$ python3 -q
>>> import numpy as np
>>> import numpy.linalg as la
>>> np.set_printoptions(precision=4, suppress=True, linewidth=140, legacy="1.25")
>>> def rnd(a):
...     return np.round(a, 4) + 0
... 
>>> F = np.load("w.npy")
>>> F
array([[ 0, -1, -1],
       [ 2,  0, -1],
       [ 1, -1, -2]])
>>> rng = np.random.default_rng(3)
>>> z = rng.permutation(3)
>>> Y = F[:, z] * rng.choice([-1, 1], 3)
>>> Y
array([[ 1,  1,  0],
       [ 1,  0, -2],
       [ 2,  1, -1]])
>>> left, _, vt = la.svd(F.T @ Y)
>>> rnd(la.lstsq(F, Y)[0])
array([[ 0.,  0., -1.],
       [ 0., -1.,  0.],
       [-1.,  0.,  0.]])
>>> z
array([2, 1, 0])
>>> x0 = np.array([3, 1, 0])
>>> (Y @ x0).argmax()
2
>>> Y @ np.eye(3)[1]
array([1., 0., 1.])
>>> Y @ (2 * x0)
array([ 8,  6, 14])
>>> print(np.einsum("ij,j->i", Y, x0))
[4 3 7]
>>> W0 = np.load("out10.npy")
>>> print(W0)
[[-0.8996 -0.9104  0.821 ]
 [-0.2821  0.6107  0.03  ]
 [ 0.9871  0.7163 -0.9289]
 [ 0.01    0.4854 -0.1096]
 [-0.3185 -0.8875  0.4382]
 [-0.4777  0.5227  0.1877]
 [ 0.9915 -0.03   -0.9201]
 [ 0.9762 -0.9981 -0.5441]
 [-0.4854  0.05    0.2913]
 [-0.05    0.8787 -0.2355]
 [ 0.9983  0.9743 -0.9863]
 [-0.2821  0.6107  0.03  ]
 [-0.6584  0.982   0.    ]
 [-0.9436 -0.8741  0.8617]
 [-0.9716  0.1974  0.8337]
 [-0.8668 -0.9246  0.7969]
 [-0.4462 -0.8668  0.493 ]
 [-0.1391 -0.9978  0.6351]
 [ 0.3799  0.8005 -0.4219]
 [ 0.5299  0.9962 -0.7443]
 [ 0.537  -0.9997  0.4699]]
>>> Y = np.c_[W0[:, :2] @ np.array([[-1, 3], [-1, -2]]), np.array([1, 2, 0, 0, 3, 2, 2, 0, 3, 0, 3, 3, 2, 1, 1, 3, 1, 2, 1, 0, 3])]
>>> rnd(Y)
array([[ 1.81  , -0.878 ,  1.    ],
       [-0.3286, -2.0677,  2.    ],
       [-1.7034,  1.5287,  0.    ],
       [-0.4954, -0.9408,  0.    ],
       [ 1.206 ,  0.8195,  3.    ],
       [-0.045 , -2.4785,  2.    ],
       [-0.9615,  3.0345,  2.    ],
       [ 0.0219,  4.9248,  0.    ],
       [ 0.4354, -1.5562,  3.    ],
       [-0.8287, -1.9074,  0.    ],
       [-1.9726,  1.0463,  3.    ],
       [-0.3286, -2.0677,  3.    ],
       [-0.3236, -3.9392,  2.    ],
       [ 1.8177, -1.0826,  1.    ],
       [ 0.7742, -3.3096,  1.    ],
       [ 1.7914, -0.7512,  3.    ],
       [ 1.313 ,  0.395 ,  1.    ],
       [ 1.1369,  1.5783,  2.    ],
       [-1.1804, -0.4613,  1.    ],
       [-1.5261, -0.4027,  0.    ],
       [ 0.4627,  3.6104,  3.    ]])
>>> la.matrix_rank(Y)
3
>>> Xc = W0 - W0.mean(axis=0)
>>> vecs = la.svd(Xc)[2][:2]
>>> Y = Xc - Xc @ vecs.T @ vecs
>>> la.norm(Y, axis=1).round(6).argmax()
20
>>> rnd(np.diag(vecs.T @ vecs))
array([0.6863, 0.9303, 0.3834])
